>>> import numpy as np
>>> np.set_printoptions(suppress=True, linewidth=140)
>>> Q, _ = np.linalg.qr(np.array([[-0.6, 0.1, 0.9], [1.6, -1.9, 0.5], [-0.2, 1.1, -2.1]]))
>>> E = Q[:, :3]
>>> E.round(3)
array([[-0.349, -0.545,  0.763],
       [ 0.93 , -0.1  ,  0.354],
       [-0.116,  0.833,  0.542]])
>>> # columns are unit length and at right angles
>>> f = np.array([6, 5, 9])
>>> other = E + np.outer(f, np.eye(3)[0])
>>> round(np.linalg.det(other) / np.linalg.det(E), 3), round(float(1 + np.linalg.solve(E, f)[0]), 3)
(np.float64(2.511), 2.511)
>>> other.round(3)
array([[ 5.651, -0.545,  0.763],
       [ 5.93 , -0.1  ,  0.354],
       [ 8.884,  0.833,  0.542]])
>>> np.linalg.matrix_rank(np.linalg.inv(other) - np.linalg.inv(E), tol=1e-8)
np.int64(1)
>>> np.round((other + other.T) / 2, 3)
array([[ 5.651,  2.693,  4.823],
       [ 2.693, -0.1  ,  0.593],
       [ 4.823,  0.593,  0.542]])
>>> np.round(np.abs(np.linalg.eigvals(other)).max(), 3)
np.float64(6.374)
>>> round(float(np.trace(other)), 3)
6.093
>>> np.linalg.determinant(other)
Traceback (most recent call last):
  File "<python-input-14>", line 1, in <module>
    np.linalg.determinant(other)
    ^^^^^^^^^^^^^^^^^^^^^
AttributeError: module 'numpy.linalg' has no attribute 'determinant'
>>> np.allclose(other @ other.T, other.T @ other)
False
>>> np.allclose(other, other.T)
False
>>> np.round(np.sort(np.abs(np.linalg.eigvals(other))), 3)
array([0.628, 0.628, 6.374])
>>> np.round((other - other.T) / 2, 3)
array([[ 0.   , -3.237, -4.061],
       [ 3.237,  0.   , -0.239],
       [ 4.061,  0.239,  0.   ]])
>>> other.inv()
Traceback (most recent call last):
  File "<python-input-19>", line 1, in <module>
    other.inv()
    ^^^^^^^^^
AttributeError: 'numpy.ndarray' object has no attribute 'inv'
>>> J = np.loadtxt("dump.csv", delimiter=",")
>>> J.round(3)
array([[0.429, 0.286, 0.   , 0.286],
       [0.167, 0.333, 0.333, 0.167],
       [0.333, 0.   , 0.667, 0.   ],
       [0.2  , 0.2  , 0.4  , 0.2  ]])
>>> # rows sum to 1
>>> C2 = J.T @ J
>>> np.round(np.linalg.eigvalsh(C2)[::-1], 3)
array([1.109, 0.286, 0.06 , 0.005])
>>> round(float(np.trace(C2)), 3), round(float((J ** 2).sum()), 3)
(1.46, 1.46)
>>> np.allclose(C2, C2.T)
True
>>> (J @ J.T).shape
(4, 4)
>>> W1 = np.array([[6, -6, -6], [-6, -2, 0], [3, 3, 1], [9, 5, 8]])
>>> c = np.array([-3, -3, 0])
>>> H = np.maximum(J @ W1 + c, 0)
>>> np.linalg.matrix_rank(H)
np.int64(2)
>>> H.round(3) + 0
array([[0.429, 0.   , 0.   ],
       [0.   , 0.   , 0.667],
       [1.   , 0.   , 0.   ],
       [0.   , 0.   , 0.8  ]])
>>> cent = np.array([[2, -1, -3], [1, -3, 0], [1, 0, 2]])
>>> W1 @ cent
array([[  0,  12, -30],
       [-14,  12,  18],
       [ 10, -12,  -7],
       [ 31, -24, -11]])
>>> (H @ cent).round(6).argmax(axis=1)
array([0, 2, 0, 2])
>>> rng = np.random.default_rng(844092)
>>> lab = rng.permutation(4)
>>> lab
array([3, 2, 1, 0])
>>> other = J[lab][:, lab]
>>> np.allclose(other, J)
False
>>> other.round(3)
array([[0.2  , 0.4  , 0.2  , 0.2  ],
       [0.   , 0.667, 0.   , 0.333],
       [0.167, 0.333, 0.333, 0.167],
       [0.286, 0.   , 0.286, 0.429]])
>>> Q = other.astype(float).copy()
>>> for j in range(4):
...     Q[:, j] -= Q[:, :j] @ (Q[:, :j].T @ Q[:, j])
...     Q[:, j] /= np.linalg.norm(Q[:, j])
... 
>>> np.round(Q.T @ other, 3) + 0
array([[ 0.387,  0.351,  0.458,  0.492],
       [ 0.   ,  0.77 ,  0.039,  0.241],
       [ 0.   ,  0.   ,  0.145, -0.118],
       [ 0.   ,  0.   ,  0.   ,  0.221]])
>>> other = np.linalg.inv(J)
>>> round(float(np.linalg.cond(J)), 3)
15.257
>>> np.round(J @ other, 3) + 0
array([[1., 0., 0., 0.],
       [0., 1., 0., 0.],
       [0., 0., 1., 0.],
       [0., 0., 0., 1.]])
>>> round(float(np.linalg.slogdet(J)[0]), 3)
1.0
>>> f = np.array([-3, -1, 1, 2])
>>> r1 = np.array([1, 1, 1, 0])
>>> m1 = np.outer(f, r1)
>>> m1
array([[-3, -3, -3,  0],
       [-1, -1, -1,  0],
       [ 1,  1,  1,  0],
       [ 2,  2,  2,  0]])
>>> # looks like rank 1
>>> np.linalg.matrix_rank(m1, rtol=0.1)
np.int64(1)
>>> round(float(np.linalg.norm(m1, 2) / np.linalg.norm(m1)), 3)
1.0
>>> W1 = np.array([[2, -7, -7, 4, -6], [-7, -9, -7, 0, -2], [7, -8, 7, 3, 7]])
>>> c = np.array([1, 1, 1, 3, 0])
>>> H = np.maximum(E @ W1 + c, 0)
>>> H.round(3)
array([[ 9.454,  2.243, 12.593,  3.893,  8.52 ],
       [ 6.037,  0.   ,  0.   ,  7.781,  0.   ],
       [ 0.   ,  0.   ,  0.   ,  4.16 ,  2.823]])
>>> cent = np.array([[-1, -2], [1, 1], [-3, -1], [3, 1], [-1, 2]])
>>> np.round(H @ cent, 3)
array([[-41.832,  -8.325],
       [ 17.306,  -4.294],
       [  9.656,   9.806]])
>>> (H @ cent).round(6).argmax(axis=1)
array([1, 0, 1])
>>> def softmax(z):
...     e = np.exp(z - z.max(axis=-1, keepdims=True))
...     return e / e.sum(axis=-1, keepdims=True)
... 
>>> np.round(softmax(H[2] + 3), 3)
array([0.012, 0.012, 0.012, 0.764, 0.201])
>>> np.round(softmax(H).sum(axis=1), 3)
array([1., 1., 1.])
>>> scores = H @ H.T / np.sqrt(5)
>>> softmax(scores).round(6).argmax(axis=1)
array([0, 1, 0])
>>> np.round(softmax(scores + np.triu(np.full(scores.shape, -np.inf), 1)), 3)
array([[1.   , 0.   , 0.   ],
       [0.013, 0.987, 0.   ],
       [0.97 , 0.029, 0.001]])
>>> np.round(softmax(scores)[2] @ H, 3)
array([ 9.345,  2.176, 12.218,  4.004,  8.27 ])
>>> np.round(softmax(scores), 3) + 0
array([[1.   , 0.   , 0.   ],
       [0.013, 0.987, 0.   ],
       [0.97 , 0.029, 0.001]])
>>> rank = np.linalg.matrix_rank(m1)
>>> rank
np.int64(1)
>>> null = np.linalg.svd(m1)[2][rank:].T
>>> null.shape
(4, 3)
>>> [int(np.linalg.matrix_rank(np.delete(m1, i, axis=0))) for i in range(4)]
[1, 1, 1, 1]
>>> [int(np.linalg.matrix_rank(m1[:, :j + 1])) for j in range(4)]
[1, 1, 1, 1]
>>> other = m1 / np.sqrt((m1 ** 2).mean(axis=1, keepdims=True))
>>> m1 - m1.mean(axis=1, keepdims=True)
array([[-0.75, -0.75, -0.75,  2.25],
       [-0.25, -0.25, -0.25,  0.75],
       [ 0.25,  0.25,  0.25, -0.75],
       [ 0.5 ,  0.5 ,  0.5 , -1.5 ]])
>>> np.linalg.matrix_rank(other) == np.linalg.matrix_rank(m1)
np.True_
>>> M = np.loadtxt("test6.csv", delimiter=",")
>>> M
array([[ 2., -8.,  0.,  0.],
       [ 5.,  0.,  0.,  0.],
       [ 0.,  0.,  2., -8.],
       [ 0.,  0.,  5.,  0.]])
>>> # 2 blocks once reordered
>>> np.round(J.sum(axis=1), 3)
array([1., 1., 1., 1.])
>>> p = np.eye(4)[2]
>>> for _ in range(7):
...     p = p @ J
...     print(p.round(3))
... 
[0.333 0.    0.667 0.   ]
[0.365 0.095 0.444 0.095]
[0.34  0.155 0.366 0.139]
[0.321 0.177 0.351 0.151]
[0.314 0.181 0.353 0.151]
[0.313 0.18  0.356 0.15 ]
[0.313 0.18  0.358 0.15 ]
>>> X = np.loadtxt("a.csv", delimiter=",")
>>> X
array([[-1.,  0., -1.,  0.],
       [-1., -1., -1., -1.],
       [-1.,  0., -1.,  0.],
       [-1., -1., -1., -1.]])
>>> # column 2 repeats column 0
>>> C2 = X.T @ X
>>> np.trace(C2), (X ** 2).sum()
(np.float64(12.0), np.float64(12.0))
>>> np.round(np.linalg.svd(X, compute_uv=False) ** 2, 3) + 0
array([10.472,  1.528,  0.   ,  0.   ])
>>> (X @ X.T).shape
(4, 4)
>>> np.allclose(C2, C2.T)
True
>>> np.linalg.matrix_rank(C2)
np.int64(2)
>>> [round(float(x), 3) for x in np.linalg.svd(X, compute_uv=False)[:3]]
[3.236, 1.236, 0.0]
>>> np.linalg.cond(X) > 100
np.True_
>>> np.linalg.matrix_rank(X, rtol=0.1)
np.int64(2)
>>> np.round(X @ np.linalg.pinv(X) @ X, 3) + 0
array([[-1.,  0., -1.,  0.],
       [-1., -1., -1., -1.],
       [-1.,  0., -1.,  0.],
       [-1., -1., -1., -1.]])
>>> lab = rng.permutation(4)
>>> lab
array([3, 2, 1, 0])
>>> other = X[lab][:, lab]
>>> np.allclose(other, X)
False
>>> np.trace(other)
np.float64(-4.0)
>>> A = np.array([[1, -1, 2], [-2, 1, -1], [-1, -2, 1], [1, -1, -1]])
>>> A[-1] = A[0] + -3 * A[1]
>>> A
array([[ 1, -1,  2],
       [-2,  1, -1],
       [-1, -2,  1],
       [ 7, -4,  5]])
>>> # row 3 is much longer than the rest
>>> proj = A @ np.linalg.solve(A.T @ A, A.T)
>>> np.allclose(proj @ proj, proj)
True
>>> np.round(np.diag(proj), 3)
array([0.909, 0.182, 1.   , 0.909])
>>> np.round(np.linalg.eigvalsh(proj), 3) + 0
array([0., 1., 1., 1.])
>>> proj.round(3) + 0
array([[ 0.909,  0.273,  0.   ,  0.091],
       [ 0.273,  0.182,  0.   , -0.273],
       [ 0.   ,  0.   ,  1.   ,  0.   ],
       [ 0.091, -0.273,  0.   ,  0.909]])
>>> data = np.load("run13.npy")
>>> data
array([[0, 2, 0, 2],
       [2, 1, 2, 1],
       [0, 2, 0, 2],
       [2, 1, 2, 1]])
>>> # rows 0 and 2 are equal
>>> blk = np.stack([data, 4 * data, data[::-1]])
>>> np.einsum("bij,cij->bc", blk, blk)
array([[ 36, 144,  16],
       [144, 576,  64],
       [ 16,  64,  36]])
>>> np.round(np.linalg.det(blk), 3)
array([0., 0., 0.])
>>> blk.shape
(3, 4, 4)
>>> np.round(np.linalg.norm(blk, axis=(1, 2)), 3)
array([ 6., 24.,  6.])
>>> (blk @ data.T).shape
(3, 4, 4)
>>> blk.sum(axis=0)
array([[ 2, 11,  2, 11],
       [10,  7, 10,  7],
       [ 2, 11,  2, 11],
       [10,  7, 10,  7]])
>>> x = np.array([3, 4, 0, 0])
>>> data @ (2 * x)
array([16, 20, 16, 20])
>>> np.linalg.norm(data @ x) <= np.linalg.norm(data, 2) * np.linalg.norm(x) + 1e-9
np.True_
>>> (data * x).sum(axis=1)
array([ 8, 10,  8, 10])
>>> data * x
array([[0, 8, 0, 0],
       [6, 4, 0, 0],
       [0, 8, 0, 0],
       [6, 4, 0, 0]])
>>> np.sign((data @ x).round(6))
array([1, 1, 1, 1])
>>> data @ x
array([ 8, 10,  8, 10])
>>> other = np.array([[3, 1], [-3, -1]])
>>> cent = np.kron(other, data)
>>> cent
array([[ 0,  6,  0,  6,  0,  2,  0,  2],
       [ 6,  3,  6,  3,  2,  1,  2,  1],
       [ 0,  6,  0,  6,  0,  2,  0,  2],
       [ 6,  3,  6,  3,  2,  1,  2,  1],
       [ 0, -6,  0, -6,  0, -2,  0, -2],
       [-6, -3, -6, -3, -2, -1, -2, -1],
       [ 0, -6,  0, -6,  0, -2,  0, -2],
       [-6, -3, -6, -3, -2, -1, -2, -1]])
>>> cent.shape
(8, 8)
>>> arr = np.load("case17.npy")
>>> arr
array([[0, 2],
       [0, 0]])
>>> np.round(np.sort(np.linalg.eigvals(arr)), 3)
array([0., 0.])
>>> arr @ arr
array([[0, 0],
       [0, 0]])
>>> np.round(np.linalg.svd(arr, compute_uv=False), 3)
array([2., 0.])
>>> arr[:, 0] @ arr[:, 1]
np.int64(0)
>>> np.round(np.linalg.norm(arr, axis=0), 3)
array([0., 2.])
